$ ipython --no-banner

In [1]: import numpy as np

In [2]: np.set_printoptions(precision=2, suppress=True, linewidth=140)

In [3]: other = np.array([[0, -2, -1, 2, -1, -2],
   ...:     [-2, 2, 2, -1, 2, 2],
   ...:     [-1, -1, 0, -2, 2, 1],
   ...:     [2, 2, -1, 2, 0, 0],
   ...:     [0, 0, -2, -2, -2, 2],
   ...:     [2, 1, 2, 0, 0, 0]])

In [4]: other[-1] = other[0]

In [5]: F = other + 0.02 * np.eye(6)

In [6]: F
Out[6]: 
array([[ 0.02, -2.  , -1.  ,  2.  , -1.  , -2.  ],
       [-2.  ,  2.02,  2.  , -1.  ,  2.  ,  2.  ],
       [-1.  , -1.  ,  0.02, -2.  ,  2.  ,  1.  ],
       [ 2.  ,  2.  , -1.  ,  2.02,  0.  ,  0.  ],
       [ 0.  ,  0.  , -2.  , -2.  , -1.98,  2.  ],
       [ 0.  , -2.  , -1.  ,  2.  , -1.  , -1.98]])

In [7]: np.linalg.matrix_rank(F, rtol=0.1)
Out[7]: np.int64(5)

In [8]: round(float(np.linalg.norm(F, 2) / np.linalg.norm(F)), 2)
Out[8]: 0.75

In [9]: np.linalg.cond(F) > 100
Out[9]: np.True_

In [10]: u = np.array([2, -3])

In [11]: np.polyval(u, F[2])
Out[11]: array([-5.  , -5.  , -2.96, -7.  ,  1.  , -1.  ])

In [12]: x = np.array([0, 2, 3, 2, 1, 2])

In [13]: F @ np.eye(6)[1]
Out[13]: array([-2.  ,  2.02, -1.  ,  2.  ,  0.  , -2.  ])

In [14]: E = np.load("sample12.npy")

In [15]: E
Out[15]: 
array([[4, 0, 0, 0, 3, 4, 0, 5, 0],
       [0, 0, 0, 0, 0, 0, 1, 0, 3],
       [0, 0, 1, 4, 0, 0, 0, 0, 0],
       [0, 0, 3, 2, 0, 0, 0, 0, 0],
       [4, 0, 0, 0, 4, 0, 0, 4, 0],
       [5, 0, 0, 0, 0, 5, 0, 0, 0],
       [0, 4, 0, 0, 0, 0, 5, 0, 4],
       [2, 0, 0, 0, 5, 5, 0, 0, 0],
       [0, 2, 0, 0, 0, 0, 0, 0, 5]])

In [16]: # 3 blocks once reordered

In [17]: other = F / np.linalg.norm(F, axis=1, keepdims=True)

In [18]: cov = other @ other.T

In [19]: cov
Out[19]: 
array([[ 1.  , -0.82, -0.49,  0.08, -0.27,  1.  ],
       [-0.82,  1.  ,  0.53, -0.24, -0.11, -0.82],
       [-0.49,  0.53,  1.  , -0.67,  0.15, -0.48],
       [ 0.08, -0.24, -0.67,  1.  , -0.14,  0.08],
       [-0.27, -0.11,  0.15, -0.14,  1.  , -0.27],
       [ 1.  , -0.82, -0.48,  0.08, -0.27,  1.  ]])

In [20]: print((cov - 2 * np.eye(6)).round(6).argmax(axis=1))
[5 2 1 0 2 0]

In [21]: print(cov[1])
[-0.82  1.    0.53 -0.24 -0.11 -0.82]

In [22]: print(np.argwhere(np.triu(np.abs(cov) > 0.95, 1)))
[[0 5]]

In [23]: round(np.degrees(np.arccos(np.clip(cov[1, 4], -1, 1))), 2)
Out[23]: np.float64(96.14)

In [24]: (np.abs(cov) > 0.9).astype(int)
Out[24]: 
array([[1, 0, 0, 0, 0, 1],
       [0, 1, 0, 0, 0, 0],
       [0, 0, 1, 0, 0, 0],
       [0, 0, 0, 1, 0, 0],
       [0, 0, 0, 0, 1, 0],
       [1, 0, 0, 0, 0, 1]])

In [25]: Q, Rm = np.linalg.qr(E)

In [26]: np.allclose(Rm.T @ Rm, E.T @ E)
Out[26]: True

In [27]: Q.shape, Rm.shape
Out[27]: ((9, 9), (9, 9))

In [28]: np.round(Q @ Rm, 2) + 0
Out[28]: 
array([[4., 0., 0., 0., 3., 4., 0., 5., 0.],
       [0., 0., 0., 0., 0., 0., 1., 0., 3.],
       [0., 0., 1., 4., 0., 0., 0., 0., 0.],
       [0., 0., 3., 2., 0., 0., 0., 0., 0.],
       [4., 0., 0., 0., 4., 0., 0., 4., 0.],
       [5., 0., 0., 0., 0., 5., 0., 0., 0.],
       [0., 4., 0., 0., 0., 0., 5., 0., 4.],
       [2., 0., 0., 0., 5., 5., 0., 0., 0.],
       [0., 2., 0., 0., 0., 0., 0., 0., 5.]])
